>>> import numpy as np
>>> from numpy import linalg as LA
>>> np.set_printoptions(precision=3, suppress=True, linewidth=120)
>>> rnd = lambda a: np.round(a, 3) + 0
>>> F = np.load("test1.npy")
>>> rnd(F)
array([[ -1.951,   7.862,  33.556,  21.694,  23.684,   3.98 ,  23.625,  27.625, -29.635],
       [ -1.027,   5.063,  24.423,  15.515,  17.179,   3.526,  16.025,  19.969, -22.051],
       [ -0.008,   0.283,   7.266,   4.729,   4.905,   2.169,   2.835,   5.997,  -7.166],
       [ -0.148,  -0.529,   0.701,   0.916,   0.317,   0.687,  -0.447,   0.809,  -0.779],
       [  0.185,   0.301,  -0.11 ,  -0.474,   0.034,  -0.283,   0.295,  -0.292,   0.087],
       [  7.326,   2.07 ,  -4.956, -14.805,  -1.216,  -2.678,  -2.731,  -9.88 ,   0.762],
       [  9.476,   1.862,  -7.238, -19.341,  -2.305,  -3.015,  -4.988, -13.289,   1.541],
       [ 12.914,   1.271, -11.303, -26.754,  -4.383,  -3.462,  -9.107, -19.029,   3.117],
       [ 14.45 ,   0.929, -13.25 , -30.119,  -5.416,  -3.637, -11.102, -21.684,   3.927],
       [ 15.428,   0.691, -14.527, -32.277,  -6.103,  -3.743, -12.415, -23.402,   4.472]])
>>> # rank 3
>>> r = LA.matrix_rank(F)
>>> r
np.int64(3)
>>> N = LA.svd(F)[2][r:].T
>>> [int(LA.matrix_rank(np.delete(F, i, axis=0))) for i in range(10)]
[3, 3, 3, 3, 3, 3, 3, 3, 3, 3]
>>> [int(LA.matrix_rank(F[:i])) for i in range(1, len(F) + 1)]
[1, 2, 3, 3, 3, 3, 3, 3, 3, 3]
>>> [int(LA.matrix_rank(F[:, :j + 1])) for j in range(9)]
[1, 2, 3, 3, 3, 3, 3, 3, 3]
>>> LA.matrix_rank(F.T @ F), LA.matrix_rank(F @ F.T)
(np.int64(3), np.int64(3))
>>> np.allclose(F[:-1].T @ LA.lstsq(F[:-1].T, F[-1])[0], F[-1])
True
>>> np.abs(np.diag(LA.qr(F)[1])) > 1e-9
array([ True,  True,  True, False, False, False, False, False, False])
>>> LA.lstsq(F[:-1].T, F[-1])[2]
np.int32(3)
>>> rnd(np.trace(LA.pinv(F) @ F))
np.float64(3.0)
>>> np.unique(F.round(6), axis=0).shape
(10, 9)
>>> th = np.radians(120)
>>> Rm = np.eye(9)
>>> Rm[0, 0] = Rm[4, 4] = np.cos(th)
>>> Rm[0, 4], Rm[4, 0] = -np.sin(th), np.sin(th)
>>> rnd(Rm)
array([[-0.5  ,  0.   ,  0.   ,  0.   , -0.866,  0.   ,  0.   ,  0.   ,  0.   ],
       [ 0.   ,  1.   ,  0.   ,  0.   ,  0.   ,  0.   ,  0.   ,  0.   ,  0.   ],
       [ 0.   ,  0.   ,  1.   ,  0.   ,  0.   ,  0.   ,  0.   ,  0.   ,  0.   ],
       [ 0.   ,  0.   ,  0.   ,  1.   ,  0.   ,  0.   ,  0.   ,  0.   ,  0.   ],
       [ 0.866,  0.   ,  0.   ,  0.   , -0.5  ,  0.   ,  0.   ,  0.   ,  0.   ],
       [ 0.   ,  0.   ,  0.   ,  0.   ,  0.   ,  1.   ,  0.   ,  0.   ,  0.   ],
       [ 0.   ,  0.   ,  0.   ,  0.   ,  0.   ,  0.   ,  1.   ,  0.   ,  0.   ],
       [ 0.   ,  0.   ,  0.   ,  0.   ,  0.   ,  0.   ,  0.   ,  1.   ,  0.   ],
       [ 0.   ,  0.   ,  0.   ,  0.   ,  0.   ,  0.   ,  0.   ,  0.   ,  1.   ]])
>>> A2 = F @ Rm.T
>>> np.allclose(LA.norm(F, axis=1), LA.norm(A2, axis=1))
True
>>> rnd(np.abs(A2 - F).max(axis=0))
array([17.857,  0.   ,  0.   ,  0.   , 37.216,  0.   ,  0.   ,  0.   ,  0.   ])
>>> rnd(LA.svd(F, compute_uv=False)), rnd(LA.svd(A2, compute_uv=False))
(array([109.753,  41.841,   4.386,   0.   ,   0.   ,   0.   ,   0.   ,   0.   ,   0.   ]), array([109.753,  41.841,   4.386,   0.   ,   0.   ,   0.   ,   0.   ,   0.   ,   0.   ]))
>>> np.allclose(F @ F.T, A2 @ A2.T)
True
>>> U, sv, vt = LA.svd(F)
>>> rnd(sv)
array([109.753,  41.841,   4.386,   0.   ,   0.   ,   0.   ,   0.   ,   0.   ,   0.   ])
>>> np.argmax(sv[:-1] / (sv[1:] + 1e-6)) + 1
np.int64(3)
>>> A2 = U[:, :3] @ np.diag(sv[:3]) @ vt[:3]
>>> rnd(A2)
array([[ -1.951,   7.862,  33.556,  21.694,  23.684,   3.98 ,  23.625,  27.625, -29.635],
       [ -1.027,   5.063,  24.423,  15.515,  17.179,   3.526,  16.025,  19.969, -22.051],
       [ -0.008,   0.283,   7.266,   4.729,   4.905,   2.169,   2.835,   5.997,  -7.166],
       [ -0.148,  -0.529,   0.701,   0.916,   0.317,   0.687,  -0.447,   0.809,  -0.779],
       [  0.185,   0.301,  -0.11 ,  -0.474,   0.034,  -0.283,   0.295,  -0.292,   0.087],
       [  7.326,   2.07 ,  -4.956, -14.805,  -1.216,  -2.678,  -2.731,  -9.88 ,   0.762],
       [  9.476,   1.862,  -7.238, -19.341,  -2.305,  -3.015,  -4.988, -13.289,   1.541],
       [ 12.914,   1.271, -11.303, -26.754,  -4.383,  -3.462,  -9.107, -19.029,   3.117],
       [ 14.45 ,   0.929, -13.25 , -30.119,  -5.416,  -3.637, -11.102, -21.684,   3.927],
       [ 15.428,   0.691, -14.527, -32.277,  -6.103,  -3.743, -12.415, -23.402,   4.472]])
>>> rnd(LA.norm(F - A2) / LA.norm(F))
np.float64(0.0)
>>> LA.matrix_rank(F, rtol=0.05)
np.int64(2)
